$ ipython --no-banner

In [1]: import numpy as np

In [2]: np.set_printoptions(precision=3, suppress=True, linewidth=140)

In [3]: def rd(a):
   ...:     return np.round(a, 3) + 0
   ...: 

In [4]: A = np.array([[4, 8, 8, 8, 4, 4, 0, 0],
   ...:     [6, 12, 12, 12, 6, 6, 0, 0],
   ...:     [5, 10, 10, 10, 5, 5, 0, 0]])

In [5]: rk = np.linalg.matrix_rank(A)

In [6]: rk
Out[6]: np.int64(1)

In [7]: ns = np.linalg.svd(A)[2][rk:].T

In [8]: [int(np.linalg.matrix_rank(np.delete(A, i, axis=0))) for i in range(3)]
Out[8]: [1, 1, 1]

In [9]: ns.shape
Out[9]: (8, 7)

In [10]: np.allclose(A @ ns, 0)
Out[10]: True

In [11]: K = np.loadtxt("out8.csv", delimiter=",")

In [12]: K
Out[12]: 
array([[-3.,  3., -2., -8.,  2.,  1.],
       [-1.,  3., -2.,  1.,  0.,  2.],
       [ 1.,  1., -3., -6.,  1.,  1.],
       [-2.,  0., -2., -3.,  0.,  3.],
       [ 1., -2., -1.,  2.,  3.,  0.],
       [ 1., -2., -1.,  2.,  3.,  0.],
       [ 3.,  2., -4.,  0.,  4.,  0.],
       [ 3.,  3.,  2.,  1.,  1.,  3.],
       [ 0.,  2.,  5., -2.,  2.,  1.],
       [ 0.,  1., -3.,  3.,  3.,  2.],
       [ 3.,  3.,  2.,  1.,  1.,  3.],
       [ 4.,  1.,  1.,  3.,  4.,  3.],
       [ 3.,  3.,  2.,  1.,  1.,  3.],
       [ 0.,  1., -3.,  3.,  3.,  2.],
       [ 0.,  0.,  0.,  0.,  0.,  0.],
       [ 3.,  3.,  2.,  1.,  1.,  3.]])

In [13]: # row 5 repeats row 4

In [14]: P = K @ np.linalg.solve(K.T @ K, K.T)

In [15]: np.allclose(P @ P, P)
Out[15]: True

In [16]: rd(P @ K[:, 1])
Out[16]: array([ 3.,  3.,  1.,  0., -2., -2.,  2.,  3.,  2.,  1.,  3.,  1.,  3.,  1.,  0.,  3.])

In [17]: np.trace(P)
Out[17]: np.float64(6.0)

In [18]: W2 = K[[5, 11]].astype(float)

In [19]: for _ in range(5):
    ...:     z = np.linalg.norm(K[:, None] - W2, axis=-1).argmin(axis=1)
    ...:     W2 = np.array([K[z == j].mean(axis=0) for j in range(2)])
    ...: 

In [20]: z
Out[20]: array([0, 0, 0, 0, 0, 0, 0, 1, 1, 0, 1, 1, 1, 0, 0, 1])

In [21]: rd(W2[1] - W2[0])
Out[21]: array([ 2.667,  1.8  ,  4.433,  1.433, -0.233,  1.567])

In [22]: np.bincount(z)
Out[22]: array([10,  6])

In [23]: Ac = (K - K.mean(axis=0)) / K.std(axis=0)

In [24]: np.argwhere(np.abs(Ac) > 2)
Out[24]: 
array([[0, 0],
       [0, 3],
       [4, 1],
       [5, 1],
       [8, 2]])

In [25]: c = np.linalg.lstsq(np.delete(Ac, 4, axis=1), Ac[:, 4])[0]

In [26]: np.abs(c).argmax()
Out[26]: np.int64(0)

In [27]: mat = np.array([[3.0, 0.0, 0.0, 0.0],
    ...:     [0.0, 1.0, -1.0, 1.0],
    ...:     [0.0, 1.0, 2.0, 0.0],
    ...:     [0.0, 1.0, -2.0, 2.0]])

In [28]: A2 = np.array([[2, 2, 2], [0, 2, 2]])

In [29]: W2 = np.kron(A2, mat)

In [30]: np.linalg.matrix_rank(W2)
Out[30]: np.int64(8)

In [31]: rng = np.random.default_rng(62)

In [32]: z = rng.permutation(4)

In [33]: A2 = mat[:, z] * rng.choice([-1, 1], 4)

In [34]: A2
Out[34]: 
array([[ 3.,  0.,  0., -0.],
       [ 0.,  1.,  1.,  1.],
       [ 0.,  0.,  1., -2.],
       [ 0.,  2.,  1.,  2.]])

In [35]: Uu, _, vt = np.linalg.svd(mat.T @ A2)

In [36]: rd(np.linalg.lstsq(mat, A2)[0])
Out[36]: 
array([[ 1.,  0.,  0.,  0.],
       [ 0.,  0.,  1.,  0.],
       [ 0.,  0.,  0., -1.],
       [ 0.,  1.,  0.,  0.]])

In [37]: z
Out[37]: array([0, 3, 1, 2])

In [38]: rd(np.poly(A2))
Out[38]: array([  1.,  -7.,  17., -13.,  -6.])

In [39]: np.einsum("ij,ji->", A2, A2)
Out[39]: np.float64(15.0)

In [40]: rd(np.linalg.eigvals(A2).sum().real)
Out[40]: np.float64(7.0)

In [41]: np.einsum("ii->", A2)
Out[41]: np.float64(7.0)

In [42]: rd(np.linalg.det(A2[::-1]))
Out[42]: np.float64(-6.0)

In [43]: rd(np.linalg.eigvals(A2))
Out[43]: array([ 2.157+1.305j,  2.157-1.305j, -0.315+0.j   ,  3.   +0.j   ])

In [44]: np.flatnonzero(np.linalg.matrix_power((mat != 0) + (mat.T != 0) + np.eye(4), 4)[1])
Out[44]: array([1, 2, 3])

In [45]: (mat != 0).astype(int)
Out[45]: 
array([[1, 0, 0, 0],
       [0, 1, 1, 1],
       [0, 1, 1, 0],
       [0, 1, 1, 1]])

In [46]: rd(np.linalg.det(mat))
Out[46]: np.float64(6.0)

In [47]: mat @ mat
Out[47]: 
array([[ 9.,  0.,  0.,  0.],
       [ 0.,  1., -5.,  3.],
       [ 0.,  3.,  3.,  1.],
       [ 0.,  1., -9.,  5.]])
